>>> import numpy as np
>>> import numpy.linalg as la
>>> np.set_printoptions(precision=3, suppress=True, linewidth=100)
>>> def tidy(a):
...     return np.round(a, 3) + 0
... 
>>> feats = np.load("a.npy")
>>> print(feats)
[[ 2 -3  4]
 [-3  5 -6]
 [-2 -1 -4]
 [-3  5 -6]]
>>> x = np.array([2, 1, 2])
>>> h1 = np.maximum(feats @ x, 0)
>>> print(np.maximum(feats @ x, 0) - np.maximum(-feats @ x, 0))
[  9 -13 -13 -13]
>>> print(feats.T @ h1)
[ 18 -27  36]
>>> print(h1)
[9 0 0 0]
>>> print(np.flatnonzero(h1 > 1e-9))
[0]
>>> print(np.maximum(feats @ (3 * x), 0))
[27  0  0  0]
>>> print(np.abs(np.diag(la.qr(feats)[1])) > 1e-9)
[ True  True False]
>>> print([round(float(x), 3) for x in la.svd(feats, compute_uv=False)[:3]])
[13.368, 3.362, 0.0]
>>> print(la.cond(feats) > 100)
True
>>> print(tidy(la.norm(feats, 2) / la.norm(feats)))
0.97
>>> r0, r1 = feats[2], feats[3]
>>> print(r0 @ r1)
25
>>> pr = (r0 @ r1) / (r0 @ r0) * r0
>>> print(la.matrix_rank(np.outer(r0, r1)))
1
>>> print(np.outer(r0, r1))
[[  6 -10  12]
 [  3  -5   6]
 [ 12 -20  24]]
>>> B = np.array([[1, 1], [1, -1]])
>>> rng = np.random.default_rng(66297)
>>> W0 = np.kron(B, np.kron(B, B))[rng.permutation(8)][:3]
>>> print(W0)
[[ 1 -1 -1  1  1 -1 -1  1]
 [ 1 -1 -1  1 -1  1  1 -1]
 [ 1 -1  1 -1 -1  1 -1  1]]
>>> W1 = np.array([[1, 2], [3, 0], [0, 1], [0, 0], [1, 3], [3, 3], [2, 0], [1, 0]])
>>> coef = np.array([-2, -2])
>>> H = np.maximum(W0 @ W1 + coef, 0)
>>> print(H)
[[0 0]
 [0 0]
 [0 1]]
>>> C = np.array([[8, 8], [5, 6]])
>>> print(H @ C)
[[0 0]
 [0 0]
 [5 6]]
>>> print(W1 @ C)
[[18 20]
 [24 24]
 [ 5  6]
 [ 0  0]
 [23 26]
 [39 42]
 [16 16]
 [ 8  8]]
>>> U, sigma, Vt = la.svd(W0, full_matrices=False)
>>> print(tidy(np.cumsum(sigma ** 2) / np.sum(sigma ** 2)))
[0.333 0.667 1.   ]
>>> print(tidy(np.sqrt((sigma ** 2).sum())), tidy(la.norm(W0)))
4.899 4.899
>>> mat = np.load("case17.npy")
>>> print(mat)
[[  6.  16. -12.   9.]
 [  0.   5.  -2.   2.]
 [  0. -18.  14.  -5.]
 [  0. -24.  16.  -7.]]
>>> ang = np.radians(120)
>>> R = np.eye(4)
>>> R[0, 0] = R[2, 2] = np.cos(ang)
>>> R[0, 2], R[2, 0] = -np.sin(ang), np.sin(ang)
>>> print(tidy(R))
[[-0.5    0.    -0.866  0.   ]
 [ 0.     1.     0.     0.   ]
 [ 0.866  0.    -0.5    0.   ]
 [ 0.     0.     0.     1.   ]]
>>> B = mat @ R.T
>>> print(np.allclose(mat @ mat.T, B @ B.T))
True
>>> print(tidy(la.svd(mat, compute_uv=False)), tidy(la.svd(B, compute_uv=False)))
[43.95   6.366  1.953  0.198] [43.95   6.366  1.953  0.198]
>>> print(tidy(B))
[[  7.392  16.     11.196   9.   ]
 [  1.732   5.      1.      2.   ]
 [-12.124 -18.     -7.     -5.   ]
 [-13.856 -24.     -8.     -7.   ]]
>>> print(tidy(la.det(R)), tidy(np.trace(R)))
1.0 1.0
>>> print(tidy(np.abs(B - mat).max(axis=0)))
[13.856  0.    24.     0.   ]
>>> print(np.allclose(la.norm(mat, axis=1), la.norm(B, axis=1)))
True
>>> Q, vecs = la.qr(B[:, :1])[0], la.qr(B[:, 1:])[0]
>>> sigma = la.svd(Q.T @ vecs, compute_uv=False)
>>> print(tidy(np.degrees(np.arccos(sigma.clip(0, 1)))))
[1.289]
>>> print((sigma > 0.9).sum())
1
>>> print(tidy(sigma))
[1.]
>>> idx = rng.permutation(4)
>>> print(idx)
[0 2 1 3]
>>> B = mat[idx][:, idx]
>>> print(tidy(np.sort(np.abs(la.eigvals(B)))))
[1. 2. 6. 9.]
>>> print(tidy(la.det(B)), tidy(la.det(mat[idx])))
108.0 -108.0
>>> J = np.array([[2, 3, -3], [3, -2, -1], [1, -2, 2], [-3, -1, -2], [-2, -3, -1]])
>>> hat = J @ la.solve(J.T @ J, J.T)
>>> print(np.allclose(hat @ hat, hat))
True
>>> print(tidy(hat @ J[:, 1]))
[ 3. -2. -2. -1. -3.]
>>> print(tidy(la.eigvalsh(hat)))
[0. 0. 1. 1. 1.]
>>> B = J / la.norm(J, axis=1, keepdims=True)
>>> cov = B @ B.T
>>> print(tidy(cov[4]))
[-0.57   0.071  0.178  0.786  1.   ]
>>> F = np.abs(np.array([[2, -1, 1, -2], [-1, -1, -2, 2], [-2, 1, 1, 0], [1, 0, 2, 1]])) + np.eye(4)
>>> F = F / F.sum(axis=1, keepdims=True)
>>> print(tidy(F))
[[0.429 0.143 0.143 0.286]
 [0.143 0.286 0.286 0.286]
 [0.4   0.2   0.4   0.   ]
 [0.2   0.    0.4   0.4  ]]
>>> # row-stochastic, so 1 is an eigenvalue
>>> idx = rng.permutation(4)
>>> print(idx)
[0 2 1 3]
>>> B = F[idx][:, idx]
>>> print(tidy(np.diag(B)))
[0.429 0.4   0.286 0.4  ]
>>> print(np.allclose(B, F))
False
>>> print(tidy(np.trace(B)))
1.514
